$ python -q
>>> import numpy as np
>>> np.set_printoptions(precision=1, suppress=True, linewidth=160)
>>> E = np.loadtxt("a.csv", delimiter=",")
>>> E
array([[ 1.,  1.,  5.,  1.],
       [ 2.,  2., 10.,  1.],
       [ 2.,  0., 10.,  2.],
       [ 2.,  2., 10.,  2.]])
>>> # looks like rank 3
>>> np.round(E @ np.linalg.pinv(E) @ E, 1) + 0
array([[ 1.,  1.,  5.,  1.],
       [ 2.,  2., 10.,  1.],
       [ 2.,  0., 10.,  2.],
       [ 2.,  2., 10.,  2.]])
>>> np.allclose(E[:-1].T @ np.linalg.lstsq(E[:-1].T, E[-1])[0], E[-1])
True
>>> np.round(np.trace(np.linalg.pinv(E) @ E), 1)
np.float64(3.0)
>>> A2 = E / np.sqrt((E ** 2).mean(axis=1, keepdims=True))
>>> np.linalg.matrix_rank(A2) == np.linalg.matrix_rank(E)
np.True_
>>> E - E.mean(axis=1, keepdims=True)
array([[-1. , -1. ,  3. , -1. ],
       [-1.8, -1.8,  6.2, -2.8],
       [-1.5, -3.5,  6.5, -1.5],
       [-2. , -2. ,  6. , -2. ]])
>>> np.linalg.matrix_rank(E - E.mean(axis=1, keepdims=True))
np.int64(3)
>>> np.argsort(-np.linalg.norm(E, axis=0).round(6), kind="stable")[:3]
array([2, 0, 3])
>>> U, s, VT = np.linalg.svd(E)
>>> vecs = VT[:(s > 1e-8).sum()]
>>> rng = np.random.default_rng(848)
>>> x0 = E[3] + 5 * E[0] + rng.integers(2) * np.eye(4)[0]
>>> x0
array([ 7.,  7., 35.,  7.])
>>> round(np.linalg.norm(x0 - vecs.T @ vecs @ x0), 1)
np.float64(0.0)
>>> np.round(vecs.T @ vecs, 1) + 0
array([[0. , 0. , 0.2, 0. ],
       [0. , 1. , 0. , 0. ],
       [0.2, 0. , 1. , 0. ],
       [0. , 0. , 0. , 1. ]])
